>>> import numpy as np
>>> np.set_printoptions(precision=2, suppress=True, linewidth=100, floatmode="fixed")
>>> u = np.array([1, 3, 0])
>>> v = np.array([0, 2, 2])
>>> J = u[:, None] + v[None, :]
>>> print(J)
[[1 3 3]
 [3 5 5]
 [0 2 2]]
>>> rk = np.linalg.matrix_rank(J)
>>> print(rk)
2
>>> null = np.linalg.svd(J)[2][rk:].T
>>> print([int(np.linalg.matrix_rank(J[:i])) for i in range(1, len(J) + 1)])
[1, 2, 2]
>>> print(np.linalg.matrix_rank(J.T @ J), np.linalg.matrix_rank(J @ J.T))
2 2
>>> print(np.allclose(J @ null, 0))
True
>>> left, sig, vt = np.linalg.svd(J)
>>> evecs = vt[:(sig > 1e-8).sum()]
>>> rng = np.random.default_rng(9849)
>>> x = J[0] + 4 * J[2] + rng.integers(2) * np.eye(3)[2]
>>> print(x)
[ 1.00 11.00 12.00]
>>> print(np.diag(evecs.T @ evecs))
[1.00 0.50 0.50]
>>> print(round(float(np.linalg.norm(x - evecs.T @ evecs @ x)), 2))
0.71
>>> left, sig, vt = np.linalg.svd(J, full_matrices=False)
>>> print(np.round(sig / sig[0], 2) + 0)
[1.00 0.12 0.00]
>>> print(sig.round(2) + 0)
[9.20 1.15 0.00]
>>> print(np.abs(left[:, 0]).round(6).argmax())
1
>>> print(np.round(left.T @ J @ vt.T, 2) + 0)
[[9.20 0.00 0.00]
 [0.00 1.15 0.00]
 [0.00 0.00 0.00]]
>>> print(np.round(vt @ vt.T, 2) + 0)
[[1.00 0.00 0.00]
 [0.00 1.00 0.00]
 [0.00 0.00 1.00]]
>>> print((sig > 1e-8).sum())
2
>>> arr = np.load("dump.npy")
>>> print(arr)
[[4.00 3.00]
 [3.00 4.00]]
>>> P = np.triu(np.array([[-3, 4], [-7, 6]]), 1) + np.eye(2)
>>> A2 = P @ arr @ np.linalg.inv(P)
>>> print(P @ arr - arr @ P)
[[ 12.00   0.00]
 [  0.00 -12.00]]
>>> ev, evecs = np.linalg.eigh(arr)
>>> x = np.array([0, 2])
>>> print(evecs * np.abs(ev) @ evecs.T)
[[4.00 3.00]
 [3.00 4.00]]
>>> print(x @ arr @ x)
16.0
>>> print(np.linalg.eigvalsh(arr[1:, 1:]))
[4.00]
>>> print(evecs * np.maximum(ev, 0) @ evecs.T)
[[4.00 3.00]
 [3.00 4.00]]
>>> print(x @ arr @ x / (x @ x), ev[0], ev[-1])
4.0 1.0 7.0
>>> print((np.sign(evecs[:, -1].round(6)) == np.sign(evecs[0, -1].round(6))).astype(int))
[1 1]
>>> Z = np.array([[0, -3, 2], [-2, -1, 2]])
>>> M = np.repeat(Z, 12 // 2, axis=0)
>>> M = M + 0.1 * rng.normal(size=M.shape)
>>> print(M)
[[-0.09 -3.02  1.95]
 [ 0.15 -3.05  2.08]
 [ 0.08 -3.13  1.88]
 [-0.02 -2.97  2.04]
 [ 0.11 -2.94  1.99]
 [ 0.14 -3.06  1.99]
 [-2.13 -0.83  1.94]
 [-1.88 -1.17  1.90]
 [-1.95 -0.82  1.93]
 [-1.91 -0.78  1.82]
 [-2.07 -1.03  1.87]
 [-1.85 -0.97  1.83]]
>>> Ac = M - M.mean(axis=0)
>>> evecs = np.linalg.svd(Ac)[2][:2]
>>> A2 = Ac - Ac @ evecs.T @ evecs
>>> print(np.linalg.norm(A2, axis=1).round(6).argmax())
2
>>> print(np.round(np.linalg.norm(A2) / np.linalg.norm(Ac), 2))
0.04
>>> print(np.round(A2.std(axis=0), 2) + 0)
[0.01 0.00 0.06]
